In [1]: import numpy as np

In [2]: np.set_printoptions(precision=2, suppress=True, linewidth=100, sign=" ")

In [3]: rd = lambda a: np.round(a, 2) + 0

In [4]: m1 = np.load("m.npy")

In [5]: print(m1)
[[ 9  2  1  1  9  8]
 [ 4  4  5  6  8  6]
 [ 0  0  4  7  3  0]
 [ 2  2  8  8  3  0]
 [ 8  8  6  3  3  9]
 [ 5  3  0  1  6  8]
 [ 5  3  0  1  6  8]]

In [6]: vec = np.array([4, 6, 7, 4, 8, 7])

In [7]: m1 * vec
Out[7]: 
array([[ 36,  12,   7,   4,  72,  56],
       [ 16,  24,  35,  24,  64,  42],
       [  0,   0,  28,  28,  24,   0],
       [  8,  12,  56,  32,  24,   0],
       [ 32,  48,  42,  12,  24,  63],
       [ 20,  18,   0,   4,  48,  56],
       [ 20,  18,   0,   4,  48,  56]])

In [8]: m1 @ np.eye(6)[1]
Out[8]: array([ 2.,  4.,  0.,  2.,  8.,  3.,  3.])

In [9]: (m1 @ vec).argmax()
Out[9]: np.int64(4)

In [10]: m1 @ vec
Out[10]: array([ 187,  205,   80,  132,  221,  146,  146])

In [11]: print(m1 @ np.ones(6))
[ 30.  33.  14.  23.  37.  23.  23.]

In [12]: blk = np.stack([m1, 4 * m1, m1[::-1]])

In [13]: print(blk.sum(axis=0))
[[ 50  13   5   6  51  48]
 [ 25  23  25  31  46  38]
 [  8   8  26  38  18   9]
 [ 12  12  48  48  18   0]
 [ 40  40  34  22  18  45]
 [ 29  19   5  11  38  46]
 [ 34  17   1   6  39  48]]

In [14]: vec = np.array([-5, -4, 0, -1, 0, 3])

In [15]: y = m1 @ vec

In [16]: rd(np.linalg.solve(m1.T @ m1, m1.T @ y))
Out[16]: array([-5., -4.,  0., -1.,  0.,  3.])

In [17]: rng = np.random.default_rng(685)

In [18]: y = y + 0.1 * rng.normal(size=7)

In [19]: rd(y)
Out[19]: array([-30.16, -24.08,  -7.1 , -26.11, -48.14, -14.05, -14.13])

In [20]: b, *_ = np.linalg.lstsq(m1, y)

In [21]: b.round()
Out[21]: array([-5., -4.,  0., -1.,  0.,  3.])

In [22]: other = np.c_[m1[:, :3] @ np.array([[2, 3, 2], [1, 2, 1], [0, 2, 0]]), np.array([1, 6, 9, 3, 7, 5, 0])]

In [23]: other
Out[23]: 
array([[ 20,  33,  20,   1],
       [ 12,  30,  12,   6],
       [  0,   8,   0,   9],
       [  6,  26,   6,   3],
       [ 24,  52,  24,   7],
       [ 13,  21,  13,   5],
       [ 13,  21,  13,   0]])

In [24]: rd(np.linalg.lstsq(m1, other[:, 0])[0])
Out[24]: array([ 2.,  1.,  0.,  0.,  0.,  0.])

In [25]: rd(np.linalg.norm(np.linalg.qr(m1)[0].T @ other, axis=0) ** 2 / ((other ** 2).sum(axis=0) + 1e-12))
Out[25]: array([ 1.  ,  1.  ,  1.  ,  0.94])

In [26]: Uu, sv, Vt = np.linalg.svd(other)

In [27]: V = Vt[:(sv > 1e-8).sum()]

In [28]: vec = other[2] + -1 * other[4] + rng.integers(2) * np.eye(4)[2]

In [29]: vec
Out[29]: array([-24., -44., -24.,   2.])

In [30]: np.allclose(V.T @ V @ vec, vec)
Out[30]: True

In [31]: rd(np.diag(V.T @ V))
Out[31]: array([ 0.5,  1. ,  0.5,  1. ])

In [32]: np.linalg.matrix_rank(np.vstack([other, vec]))
Out[32]: np.int64(3)

In [33]: print(rd(np.linalg.norm(vec - V.T @ V @ vec)))
0.0

In [34]: print(rd(V.T @ V))
[[ 0.5  0.   0.5  0. ]
 [ 0.   1.   0.   0. ]
 [ 0.5  0.   0.5  0. ]
 [ 0.   0.   0.   1. ]]

In [35]: data = np.array([[0, -2, -2, 0, 5, 5, 5, -5],
    ...:     [0, 2, 4, -1, 5, 0, 2, 4],
    ...:     [0, 0, -4, 1, 4, -5, -3, 4],
    ...:     [0, 0, 0, -3, -5, -1, 3, 1],
    ...:     [0, 0, 0, 0, 5, -1, 1, 0],
    ...:     [0, 0, 0, 0, 0, -4, 4, -2],
    ...:     [0, 0, 0, 0, 0, 0, 1, 0],
    ...:     [0, 0, 0, 0, 0, 0, 0, 1]])

In [36]: Uu, sv, Vt = np.linalg.svd(data)

In [37]: np.argmax(sv[:-1] / (sv[1:] + 1e-6)) + 1
Out[37]: np.int64(7)

In [38]: other = Uu[:, :7] @ np.diag(sv[:7]) @ Vt[:7]

In [39]: np.linalg.matrix_rank(other)
Out[39]: np.int64(7)

In [40]: rd(other)
Out[40]: 
array([[ 0., -2., -2.,  0.,  5.,  5.,  5., -5.],
       [ 0.,  2.,  4., -1.,  5.,  0.,  2.,  4.],
       [ 0.,  0., -4.,  1.,  4., -5., -3.,  4.],
       [ 0.,  0.,  0., -3., -5., -1.,  3.,  1.],
       [ 0.,  0.,  0.,  0.,  5., -1.,  1.,  0.],
       [ 0.,  0.,  0.,  0.,  0., -4.,  4., -2.],
       [ 0.,  0.,  0.,  0.,  0.,  0.,  1.,  0.],
       [ 0.,  0.,  0.,  0.,  0.,  0.,  0.,  1.]])

In [41]: np.abs(np.diag(np.linalg.qr(data)[1])) > 1e-9
Out[41]: array([False,  True,  True,  True,  True,  True,  True,  True])

In [42]: rd(data @ np.linalg.pinv(data) @ data)
Out[42]: 
array([[ 0., -2., -2.,  0.,  5.,  5.,  5., -5.],
       [ 0.,  2.,  4., -1.,  5.,  0.,  2.,  4.],
       [ 0.,  0., -4.,  1.,  4., -5., -3.,  4.],
       [ 0.,  0.,  0., -3., -5., -1.,  3.,  1.],
       [ 0.,  0.,  0.,  0.,  5., -1.,  1.,  0.],
       [ 0.,  0.,  0.,  0.,  0., -4.,  4., -2.],
       [ 0.,  0.,  0.,  0.,  0.,  0.,  1.,  0.],
       [ 0.,  0.,  0.,  0.,  0.,  0.,  0.,  1.]])

In [43]: np.allclose(data[:-1].T @ np.linalg.lstsq(data[:-1].T, data[-1])[0], data[-1])
Out[43]: True
